% python3 -q
>>> import numpy as np
>>> np.set_printoptions(precision=3, suppress=True, linewidth=200, floatmode="fixed")
>>> tidy = lambda a: np.round(a, 3) + 0
>>> X = np.loadtxt("run9.csv", delimiter=",")
>>> X
array([[-2.000,  0.000,  0.000, -3.000,  0.000, -3.000,  0.000, -3.000,  0.000],
       [ 0.000, -2.000,  0.000,  0.000,  0.000,  0.000,  0.000,  0.000, -3.000],
       [ 0.000,  0.000, -2.000,  0.000, -3.000,  0.000, -3.000,  0.000,  0.000],
       [-3.000,  0.000,  0.000, -2.000,  0.000, -3.000,  0.000, -3.000,  0.000],
       [ 0.000,  0.000, -3.000,  0.000, -2.000,  0.000, -3.000,  0.000,  0.000],
       [-3.000,  0.000,  0.000, -3.000,  0.000, -2.000,  0.000, -3.000,  0.000],
       [ 0.000,  0.000, -3.000,  0.000, -3.000,  0.000, -2.000,  0.000,  0.000],
       [-3.000,  0.000,  0.000, -3.000,  0.000, -3.000,  0.000, -2.000,  0.000],
       [ 0.000, -3.000,  0.000,  0.000,  0.000,  0.000,  0.000,  0.000, -2.000]])
>>> vals, vecs = np.linalg.eigh(X)
>>> vals.sum(), np.trace(X)
(np.float64(-18.0), np.float64(-18.0))
>>> tidy(np.linalg.svd(X, compute_uv=False))
array([11.000,  8.000,  5.000,  1.000,  1.000,  1.000,  1.000,  1.000,  1.000])
>>> tidy(vecs @ np.diag(vals) @ vecs.T)
array([[-2.000,  0.000,  0.000, -3.000,  0.000, -3.000,  0.000, -3.000,  0.000],
       [ 0.000, -2.000,  0.000,  0.000,  0.000,  0.000,  0.000,  0.000, -3.000],
       [ 0.000,  0.000, -2.000,  0.000, -3.000,  0.000, -3.000,  0.000,  0.000],
       [-3.000,  0.000,  0.000, -2.000,  0.000, -3.000,  0.000, -3.000,  0.000],
       [ 0.000,  0.000, -3.000,  0.000, -2.000,  0.000, -3.000,  0.000,  0.000],
       [-3.000,  0.000,  0.000, -3.000,  0.000, -2.000,  0.000, -3.000,  0.000],
       [ 0.000,  0.000, -3.000,  0.000, -3.000,  0.000, -2.000,  0.000,  0.000],
       [-3.000,  0.000,  0.000, -3.000,  0.000, -3.000,  0.000, -2.000,  0.000],
       [ 0.000, -3.000,  0.000,  0.000,  0.000,  0.000,  0.000,  0.000, -2.000]])
>>> tidy(vecs.T @ vecs)
array([[1.000, 0.000, 0.000, 0.000, 0.000, 0.000, 0.000, 0.000, 0.000],
       [0.000, 1.000, 0.000, 0.000, 0.000, 0.000, 0.000, 0.000, 0.000],
       [0.000, 0.000, 1.000, 0.000, 0.000, 0.000, 0.000, 0.000, 0.000],
       [0.000, 0.000, 0.000, 1.000, 0.000, 0.000, 0.000, 0.000, 0.000],
       [0.000, 0.000, 0.000, 0.000, 1.000, 0.000, 0.000, 0.000, 0.000],
       [0.000, 0.000, 0.000, 0.000, 0.000, 1.000, 0.000, 0.000, 0.000],
       [0.000, 0.000, 0.000, 0.000, 0.000, 0.000, 1.000, 0.000, 0.000],
       [0.000, 0.000, 0.000, 0.000, 0.000, 0.000, 0.000, 1.000, 0.000],
       [0.000, 0.000, 0.000, 0.000, 0.000, 0.000, 0.000, 0.000, 1.000]])
